% ipython --no-banner

In [1]: import numpy as np

In [2]: np.set_printoptions(precision=2, suppress=True, linewidth=100)

In [3]: def rd(a):
   ...:     return np.round(a, 2) + 0
   ...: 

In [4]: X = np.array([[11.0, 9.0, 0.0, 3.0, 3.0, 3.0],
   ...:     [9.0, 11.0, 0.0, 3.0, 3.0, 3.0],
   ...:     [0.0, 0.0, 2.0, 0.0, 0.0, 0.0],
   ...:     [3.0, 3.0, 0.0, 3.0, 1.0, 1.0],
   ...:     [3.0, 3.0, 0.0, 1.0, 3.0, 1.0],
   ...:     [3.0, 3.0, 0.0, 1.0, 1.0, 3.0]])

In [5]: x = np.ones(6)

In [6]: for _ in range(4):
   ...:     x = X @ x
   ...:     x /= np.linalg.norm(x)
   ...:     print(round(x @ X @ x, 2))
   ...: 
22.91
23.0
23.0
23.0

In [7]: rd(np.linalg.eigvalsh(X)[-1])
Out[7]: np.float64(23.0)

In [8]: evals, evecs = np.linalg.eigh(X)

In [9]: rd(np.linalg.eigvalsh(X + -1 * np.eye(6)))
Out[9]: array([ 1.,  1.,  1.,  1.,  1., 22.])

In [10]: rd(evecs @ np.diag(evals) @ evecs.T)
Out[10]: 
array([[11.,  9.,  0.,  3.,  3.,  3.],
       [ 9., 11.,  0.,  3.,  3.,  3.],
       [ 0.,  0.,  2.,  0.,  0.,  0.],
       [ 3.,  3.,  0.,  3.,  1.,  1.],
       [ 3.,  3.,  0.,  1.,  3.,  1.],
       [ 3.,  3.,  0.,  1.,  1.,  3.]])

In [11]: rd(evals)
Out[11]: array([ 2.,  2.,  2.,  2.,  2., 23.])

In [12]: (evals > 1e-8).sum(), (evals < -1e-8).sum()
Out[12]: (np.int64(6), np.int64(0))

In [13]: rd(np.abs(evecs[:, -1]))
Out[13]: array([0.65, 0.65, 0.  , 0.22, 0.22, 0.22])

In [14]: evals.sum(), np.trace(X)
Out[14]: (np.float64(33.0), np.float64(33.0))

In [15]: rd(evecs.T @ X @ evecs)
Out[15]: 
array([[ 2.,  0.,  0.,  0.,  0.,  0.],
       [ 0.,  2.,  0.,  0.,  0.,  0.],
       [ 0.,  0.,  2.,  0.,  0.,  0.],
       [ 0.,  0.,  0.,  2.,  0.,  0.],
       [ 0.,  0.,  0.,  0.,  2.,  0.],
       [ 0.,  0.,  0.,  0.,  0., 23.]])

In [16]: x = np.array([0, 2, 1, 3, 1, 2])

In [17]: rhs = X @ x

In [18]: rhs
Out[18]: array([36., 40.,  2., 18., 14., 16.])

In [19]: rd(np.linalg.solve(X, rhs + X[:, 1]))
Out[19]: array([0., 3., 1., 3., 1., 2.])

In [20]: rd(np.linalg.solve(X, -2 * rhs))
Out[20]: array([ 0., -4., -2., -6., -2., -4.])

In [21]: rd(np.linalg.solve(X.T, X[3]))
Out[21]: array([0., 0., 0., 1., 0., 0.])

In [22]: rd(np.linalg.solve(X, X[:, 0]))
Out[22]: array([1., 0., 0., 0., 0., 0.])

In [23]: m1 = np.load("sample11.npy")

In [24]: m1
Out[24]: 
array([[ 0,  4,  4,  0,  2,  2],
       [-6,  0, -6, -3,  0, -3],
       [ 2, -6,  6,  1, -3,  3],
       [ 0,  2,  2,  0,  0,  0],
       [-3,  0, -3,  0,  0,  0],
       [ 1, -3,  3,  0,  0,  0]])

In [25]: x = np.array([0, 1, 0, -2, 1, 3])

In [26]: rhs = m1 @ x

In [27]: rhs
Out[27]: array([12, -3, -2,  2,  0, -3])

In [28]: rd(np.linalg.solve(m1, rhs + m1[:, 0]))
Out[28]: array([ 1.,  1.,  0., -2.,  1.,  3.])

In [29]: rd(np.linalg.solve(m1, rhs))
Out[29]: array([ 0.,  1.,  0., -2.,  1.,  3.])

In [30]: rd(np.linalg.solve(m1, 2 * rhs))
Out[30]: array([ 0.,  2.,  0., -4.,  2.,  6.])

In [31]: np.allclose(m1, m1.T)
Out[31]: False

In [32]: np.trace(m1)
Out[32]: np.int64(6)

In [33]: assert m1 == m1.T
ValueError: The truth value of an array with more than one element is ambiguous. Use a.any() or a.all()


In [34]: np.linalg.matrix_power(m1, 3)
Out[34]: 
array([[ 216,  -96,  120,   90,  -40,   50],
       [-288,  468, -720, -120,  195, -300],
       [ 492, -432, 1260,  205, -180,  525],
       [  90,  -40,   50,   36,  -16,   20],
       [-120,  195, -300,  -48,   78, -120],
       [ 205, -180,  525,   82,  -72,  210]])

In [35]: rd(np.abs(np.linalg.eigvals(m1)).max())
Out[35]: np.float64(12.36)

In [36]: m1 @ m1
Out[36]: 
array([[-20, -30,   0,  -8, -12,   0],
       [-15,  15, -75,  -6,   6, -30],
       [ 60, -35, 100,  24, -14,  40],
       [ -8, -12,   0,  -4,  -6,   0],
       [ -6,   6, -30,  -3,   3, -15],
       [ 24, -14,  40,  12,  -7,  20]])

In [37]: rd(np.linalg.det(m1))
Out[37]: np.float64(-900.0)

In [38]: np.allclose(m1 @ m1.T, m1.T @ m1)
Out[38]: False

In [39]: (m1 - m1.T) / 2
Out[39]: 
array([[ 0. ,  5. ,  1. ,  0. ,  2.5,  0.5],
       [-5. ,  0. ,  0. , -2.5,  0. ,  0. ],
       [-1. ,  0. ,  0. , -0.5,  0. ,  0. ],
       [ 0. ,  2.5,  0.5,  0. ,  0. ,  0. ],
       [-2.5,  0. ,  0. ,  0. ,  0. ,  0. ],
       [-0.5,  0. ,  0. ,  0. ,  0. ,  0. ]])

In [40]: np.linalg.norm(m1, axis=1).argmax()
Out[40]: np.int64(2)

In [41]: rd(np.linalg.norm(m1, 1)), rd(np.linalg.norm(m1, np.inf))
Out[41]: (np.float64(24.0), np.float64(21.0))

In [42]: W2 = np.sign(np.array([[7, -5, 4, -6], [-7, -4, 5, -8], [-8, 6, -3, 9], [1, -4, 3, 3]]))

In [43]: A2 = (np.tril(W2, -1) + np.eye(4)) @ (np.triu(W2, 1) + np.eye(4))

In [44]: evals = np.array([0, 4, 1, 4])

In [45]: feats = np.rint(A2 * evals @ np.linalg.inv(A2)) + 0

In [46]: feats
Out[46]: 
array([[ -4., -35.,  18., -13.],
       [  8.,  48., -24.,  16.],
       [  8.,  53., -26.,  19.],
       [ -8., -35.,  18.,  -9.]])

In [47]: proj = np.triu(np.array([[2, 5, 5, 3], [4, 2, 3, 2], [5, 3, 1, 5], [0, 2, 0, 2]]), 1) + np.eye(4)

In [48]: A2 = proj @ feats @ np.linalg.inv(proj)

In [49]: proj @ feats - feats @ proj
Out[49]: 
array([[  56.,  420.,  -71.,  140.],
       [   8.,   49., -226.,   39.],
       [ -40., -215., -109.,  -45.],
       [   0.,   40.,  145.,    4.]])

In [50]: np.trace(A2), np.trace(feats)
Out[50]: (np.float64(9.0), np.float64(9.0))

In [51]: A2
Out[51]: 
array([[  52.,  105., -753., 3534.],
       [  16.,   57., -317., 1478.],
       [ -32.,   38.,  110., -556.],
       [  -8.,    5.,   43., -210.]])

In [52]: rd(np.poly(A2))
Out[52]: array([  1.,  -9.,  24., -16.,   0.])

In [53]: x = np.array([-2, -1, -2, 2])

In [54]: h1 = np.maximum(A2 @ x, 0)

In [55]: np.maximum(A2 @ x, 0) - np.maximum(-A2 @ x, 0)
Out[55]: array([ 8365.,  3501., -1306.,  -495.])

In [56]: A2 * (h1 > 1e-9)[:, None]
Out[56]: 
array([[  52.,  105., -753., 3534.],
       [  16.,   57., -317., 1478.],
       [  -0.,    0.,    0.,   -0.],
       [  -0.,    0.,    0.,   -0.]])

In [57]: np.unique(feats.round(6), axis=0).shape
Out[57]: (4, 4)

In [58]: np.allclose(feats[:-1].T @ np.linalg.lstsq(feats[:-1].T, feats[-1])[0], feats[-1])
Out[58]: True

In [59]: np.linalg.lstsq(feats[:-1].T, feats[-1])[2]
Out[59]: np.int32(3)

In [60]: np.abs(np.diag(np.linalg.qr(feats)[1])) > 1e-9
Out[60]: array([ True,  True,  True, False])

In [61]: rd(feats @ np.linalg.pinv(feats) @ feats)
Out[61]: 
array([[ -4., -35.,  18., -13.],
       [  8.,  48., -24.,  16.],
       [  8.,  53., -26.,  19.],
       [ -8., -35.,  18.,  -9.]])

In [62]: rng = np.random.default_rng(851)

In [63]: labels = rng.permutation(4)

In [64]: labels
Out[64]: array([3, 2, 1, 0])

In [65]: A2 = feats[labels][:, labels]

In [66]: np.allclose(A2, feats)
Out[66]: False

In [67]: np.trace(A2)
Out[67]: np.float64(9.0)

In [68]: rd(np.sort(np.abs(np.linalg.eigvals(A2))))
Out[68]: array([0., 1., 4., 4.])

In [69]: np.diag(A2)
Out[69]: array([ -9., -26.,  48.,  -4.])

In [70]: left, sig, Vt = np.linalg.svd(feats)

In [71]: evecs = Vt[:(sig > 1e-8).sum()]

In [72]: x = feats[3] + -2 * feats[1] + rng.integers(2) * np.eye(4)[2]

In [73]: x
Out[73]: array([ -24., -131.,   67.,  -41.])

In [74]: rd(np.diag(evecs.T @ evecs))
Out[74]: array([0.75, 0.75, 0.75, 0.75])

In [75]: np.allclose(evecs.T @ evecs @ x, x)
Out[75]: False

In [76]: rd(evecs.T @ evecs)
Out[76]: 
array([[ 0.75,  0.25,  0.25, -0.25],
       [ 0.25,  0.75, -0.25,  0.25],
       [ 0.25, -0.25,  0.75,  0.25],
       [-0.25,  0.25,  0.25,  0.75]])

In [77]: W0 = np.array([[-0.3, -1.2, -0.7, 2.3, 3.2],
    ...:     [0.8, -1.8, 1.2, 0.7, -1.2],
    ...:     [1.8, -0.6, 0.8, -1.6, -0.1],
    ...:     [-0.5, 0.3, -0.7, -1.1, -0.4],
    ...:     [0.3, -1.3, -0.3, 0.1, -2.1],
    ...:     [0.7, -0.1, 0.1, -0.6, -0.3]])

In [78]: W0[:, 3] *= 10

In [79]: W0
Out[79]: 
array([[ -0.3,  -1.2,  -0.7,  23. ,   3.2],
       [  0.8,  -1.8,   1.2,   7. ,  -1.2],
       [  1.8,  -0.6,   0.8, -16. ,  -0.1],
       [ -0.5,   0.3,  -0.7, -11. ,  -0.4],
       [  0.3,  -1.3,  -0.3,   1. ,  -2.1],
       [  0.7,  -0.1,   0.1,  -6. ,  -0.3]])

In [80]: # column 3 dominates

In [81]: cov = X.T @ X

In [82]: (X @ X.T).shape
Out[82]: (6, 6)

In [83]: np.diag(cov)
Out[83]: array([229., 229.,   4.,  29.,  29.,  29.])

In [84]: np.linalg.matrix_rank(cov)
Out[84]: np.int64(6)

In [85]: u, g = W0[4], W0[5]

In [86]: u @ u
Out[86]: np.float64(7.28)

In [87]: pr = (u @ g) / (u @ u) * u

In [88]: rd((g - pr) @ u)
Out[88]: np.float64(0.0)

In [89]: rd(np.linalg.norm(u + g) ** 2 + np.linalg.norm(u - g) ** 2)
Out[89]: np.float64(87.76)

In [90]: rd(np.outer(u, g))
Out[90]: 
array([[ 0.21, -0.03,  0.03, -1.8 , -0.09],
       [-0.91,  0.13, -0.13,  7.8 ,  0.39],
       [-0.21,  0.03, -0.03,  1.8 ,  0.09],
       [ 0.7 , -0.1 ,  0.1 , -6.  , -0.3 ],
       [-1.47,  0.21, -0.21, 12.6 ,  0.63]])

In [91]: w1 = np.array([[1, 2, -2, 0],
    ...:     [3, 0, -2, -3],
    ...:     [-2, -3, -1, 1],
    ...:     [-3, -3, 3, 3],
    ...:     [-1, 3, -2, -3]])

In [92]: b = np.array([-1, 0, 2, 3])

In [93]: hid = np.maximum(W0 @ w1 + b, 0)

In [94]: np.linalg.matrix_rank(hid)
Out[94]: np.int64(4)

In [95]: rd(hid)
Out[95]: 
array([[ 0. ,  0. , 68.3, 65.3],
       [ 0. ,  0. , 26.2, 34.2],
       [45.5, 48.9,  0. ,  0. ],
       [34.2, 32.9,  0. ,  0. ],
       [ 0. ,  0. , 11.5, 15.9],
       [17.5, 18.2,  0. ,  0. ]])

In [96]: (hid > 0).astype(int)
Out[96]: 
array([[0, 0, 1, 1],
       [0, 0, 1, 1],
       [1, 1, 0, 0],
       [1, 1, 0, 0],
       [0, 0, 1, 1],
       [1, 1, 0, 0]])

In [97]: W2 = np.array([[2, -2, -1], [1, -1, -1], [2, 1, -3], [3, 0, -2]])

In [98]: w1 @ W2
Out[98]: 
array([[  0,  -6,   3],
       [ -7,  -8,   9],
       [ -6,   6,   6],
       [  6,  12,  -9],
       [-12,  -3,  10]])

In [99]: t3 = np.stack([W0, 5 * W0, W0[::-1]])

In [100]: t3.shape
Out[100]: (3, 6, 5)

In [101]: np.linalg.matrix_rank(t3.reshape(3, -1))
Out[101]: np.int64(2)

In [102]: proj = W0 @ np.linalg.solve(W0.T @ W0, W0.T)

In [103]: rd(np.linalg.eigvalsh(proj))
Out[103]: array([0., 1., 1., 1., 1., 1.])

In [104]: np.allclose(proj @ proj, proj)
Out[104]: True

In [105]: rd(proj @ W0[:, 3])
Out[105]: array([ 23.,   7., -16., -11.,   1.,  -6.])

In [106]: rd(proj)
Out[106]: 
array([[ 1.  , -0.01,  0.01, -0.01,  0.01, -0.03],
       [-0.01,  0.94,  0.08, -0.06,  0.06, -0.21],
       [ 0.01,  0.08,  0.89,  0.08, -0.08,  0.28],
       [-0.01, -0.06,  0.08,  0.95,  0.05, -0.2 ],
       [ 0.01,  0.06, -0.08,  0.05,  0.95,  0.2 ],
       [-0.03, -0.21,  0.28, -0.2 ,  0.2 ,  0.28]])

In [107]: arr = np.array([[2, 0, -2, 2, 1, 0],
     ...:     [0, 2, 0, -2, 2, 1],
     ...:     [-2, 0, 2, 0, -2, 2],
     ...:     [2, -2, 0, 2, 0, -2],
     ...:     [1, 2, -2, 0, 2, 0],
     ...:     [0, 1, 2, -2, 0, 2]])

In [108]: O, evecs = np.linalg.qr(arr[:, :5])[0], np.linalg.qr(arr[:, 5:])[0]

In [109]: sig = np.linalg.svd(O.T @ evecs, compute_uv=False)

In [110]: rd(np.degrees(np.arccos(sig.clip(0, 1))))
Out[110]: array([15.26])

In [111]: (sig > 0.9).sum()
Out[111]: np.int64(1)

In [112]: rd(np.linalg.norm(O @ O.T - evecs @ evecs.T, 2))
Out[112]: np.float64(1.0)

In [113]: rd(sig)
Out[113]: array([0.96])

In [114]: assert arr == arr.T
ValueError: The truth value of an array with more than one element is ambiguous. Use a.any() or a.all()


In [115]: rd(np.linalg.det(arr))
Out[115]: np.float64(36.0)

In [116]: arr @ arr
Out[116]: 
array([[ 13,  -2, -10,   8,   8,  -8],
       [ -2,  13,  -2, -10,   8,   8],
       [-10,  -2,  16,  -8, -10,   8],
       [  8, -10,  -8,  16,  -2, -10],
       [  8,   8, -10,  -2,  13,  -2],
       [ -8,   8,   8, -10,  -2,  13]])

In [117]: rd(np.abs(np.linalg.eigvals(arr)).max())
Out[117]: np.float64(6.68)

In [118]: np.linalg.determinant(arr)
AttributeError: module 'numpy.linalg' has no attribute 'determinant'


In [119]: (arr + arr.T) / 2
Out[119]: 
array([[ 2.,  0., -2.,  2.,  1.,  0.],
       [ 0.,  2.,  0., -2.,  2.,  1.],
       [-2.,  0.,  2.,  0., -2.,  2.],
       [ 2., -2.,  0.,  2.,  0., -2.],
       [ 1.,  2., -2.,  0.,  2.,  0.],
       [ 0.,  1.,  2., -2.,  0.,  2.]])

In [120]: np.trace(arr)
Out[120]: np.int64(12)

In [121]: rd(np.sort(np.abs(np.linalg.eigvals(arr))))
Out[121]: array([0.39, 0.55, 2.  , 2.29, 5.45, 6.68])

In [122]: np.allclose(arr @ arr.T, arr.T @ arr)
Out[122]: True
